$ python -q
>>> import numpy as np
>>> from numpy import linalg as LA
>>> np.set_printoptions(suppress=True, linewidth=100)
>>> def rnd(a):
...     return np.round(a, 2) + 0
... 
>>> W0 = np.load("test13.npy")
>>> print(W0)
[[-5.41 -3.45  3.88]
 [-5.3  -4.78  5.31]
 [-6.18 -4.36  5.74]
 [-5.67 -5.95  4.11]
 [-4.68 -6.04  6.21]
 [-4.89 -4.72  4.1 ]
 [-4.04 -5.9   6.62]
 [-5.51 -4.95  5.94]
 [-5.59 -4.4   5.92]
 [-5.28 -4.64  5.78]
 [-5.51 -4.73  5.26]
 [-6.46 -4.9   4.83]
 [-3.86 -7.05  4.54]
 [-7.86 -4.11  6.43]
 [-4.43 -4.7   4.02]
 [-3.63 -4.94  6.41]
 [-6.62 -5.55  5.27]
 [-5.18 -3.92  5.16]
 [-4.77 -5.41  4.93]
 [-1.93 -4.57  4.08]
 [-3.71 -5.73  4.23]
 [-3.98 -4.52  6.64]
 [-6.71 -4.68  5.97]]
>>> out = W0 / LA.norm(W0, axis=1, keepdims=True)
>>> gram = out @ out.T
>>> rnd(np.degrees(np.arccos(np.clip(gram[10, 11], -1, 1))))
np.float64(5.89)
>>> z = W0[:, 2] > np.median(W0[:, 2])
>>> f = W0[z].mean(axis=0) - W0[~z].mean(axis=0)
>>> ((W0 - W0.mean(axis=0)) @ f > 0).astype(int)
array([0, 1, 1, 0, 1, 0, 1, 1, 1, 1, 1, 0, 0, 1, 0, 1, 1, 1, 0, 0, 0, 1, 1])
>>> basis = W0[[7, 0]].astype(float)
>>> for _ in range(6):
...     z = LA.norm(W0[:, None] - basis, axis=-1).argmin(axis=1)
...     basis = np.array([W0[z == j].mean(axis=0) for j in range(2)])
... 
>>> z
array([1, 0, 0, 1, 0, 1, 0, 0, 0, 0, 0, 0, 1, 0, 1, 0, 0, 0, 1, 1, 1, 0, 0])
>>> print(rnd(basis))
[[-5.5  -4.83  5.83]
 [-4.33 -5.2   4.24]]
>>> np.bincount(z)
array([15,  8])
>>> x = np.array([0, 0, 1])
>>> target = W0 @ x
>>> rnd(LA.pinv(W0) @ W0)
array([[1., 0., 0.],
       [0., 1., 0.],
       [0., 0., 1.]])
>>> try:
...     LA.solve(W0, target)
... except LA.LinAlgError as e:
...     print(e)
... 
Last 2 dimensions of the array must be square
>>> rnd(LA.solve(W0.T @ W0, W0.T @ target))
array([0., 0., 1.])
>>> rng = np.random.default_rng(4379)
>>> target = target + 0.3 * rng.normal(size=23)
>>> print(rnd(target))
[3.92 5.49 5.61 3.82 6.07 4.32 6.66 6.05 6.28 5.66 5.28 4.47 4.37 6.28 4.49 6.23 5.22 4.82 5.52
 4.1  4.2  6.27 5.92]
>>> b, *_ = LA.lstsq(W0, target)
>>> rnd(b)
array([ 0.  , -0.03,  0.97])
>>> F = np.load("out2.npy")
>>> F
array([[ 3,  0,  0, -6],
       [ 0,  3, -3,  0],
       [ 2, -3,  1, -4]])
>>> x = np.array([1, 2, 3, 2])
>>> (F @ x).argmax()
np.int64(1)
>>> LA.norm(F @ x) <= LA.norm(F, 2) * LA.norm(x) + 1e-9
np.True_
>>> F @ np.ones(4)
array([-3.,  0., -4.])
>>> x @ F
Traceback (most recent call last):
  File "<python-input-33>", line 1, in <module>
    x @ F
    ~~^~~
ValueError: matmul: Input operand 1 has a mismatch in its core dimension 0, with gufunc signature (n?,k),(k,m?)->(n?,m?) (size 3 is different from 4)
>>> mat = np.load("a.npy")
>>> rnd(mat)
array([[-0.2 , -0.82, -0.44, -0.31],
       [-0.82,  0.44, -0.3 , -0.22],
       [-0.44, -0.3 ,  0.84, -0.12],
       [-0.31, -0.22, -0.12,  0.92]])
>>> rnd(LA.norm(mat[3], 1)), rnd(LA.norm(mat[3], np.inf))
(np.float64(1.56), np.float64(0.92))
>>> print(rnd(LA.norm(mat[3] - mat[0])))
1.41
>>> rnd(LA.norm(mat, axis=1))
array([1., 1., 1., 1.])
>>> rnd(mat[3] @ mat[0])
np.float64(0.0)
>>> A = np.array([[-0.96, 2.45, 1.45],
...     [-2.47, -0.16, 1.69],
...     [0.41, 0.74, -2.88],
...     [1.78, 2.4, -0.31],
...     [-0.32, -2.98, -0.14],
...     [-2.32, 0.96, 1.64],
...     [1.24, -2.71, -0.33],
...     [1.14, -1.42, -2.38],
...     [-0.79, -1.56, -2.44],
...     [-0.18, 1.21, 2.74],
...     [-0.94, -2.53, 1.31]])
>>> print(A)
[[-0.96  2.45  1.45]
 [-2.47 -0.16  1.69]
 [ 0.41  0.74 -2.88]
 [ 1.78  2.4  -0.31]
 [-0.32 -2.98 -0.14]
 [-2.32  0.96  1.64]
 [ 1.24 -2.71 -0.33]
 [ 1.14 -1.42 -2.38]
 [-0.79 -1.56 -2.44]
 [-0.18  1.21  2.74]
 [-0.94 -2.53  1.31]]
>>> Xs = A - A.mean(axis=0)
>>> left, sv, Vt = LA.svd(Xs, full_matrices=False)
>>> rnd(np.abs(Vt[-1]))
array([0.85, 0.14, 0.51])
>>> print(LA.matrix_rank(Xs))
3
>>> (np.sign(left[:, 0]) == np.sign(left[0, 0])).astype(int)
array([1, 1, 0, 1, 0, 1, 0, 0, 0, 1, 0])
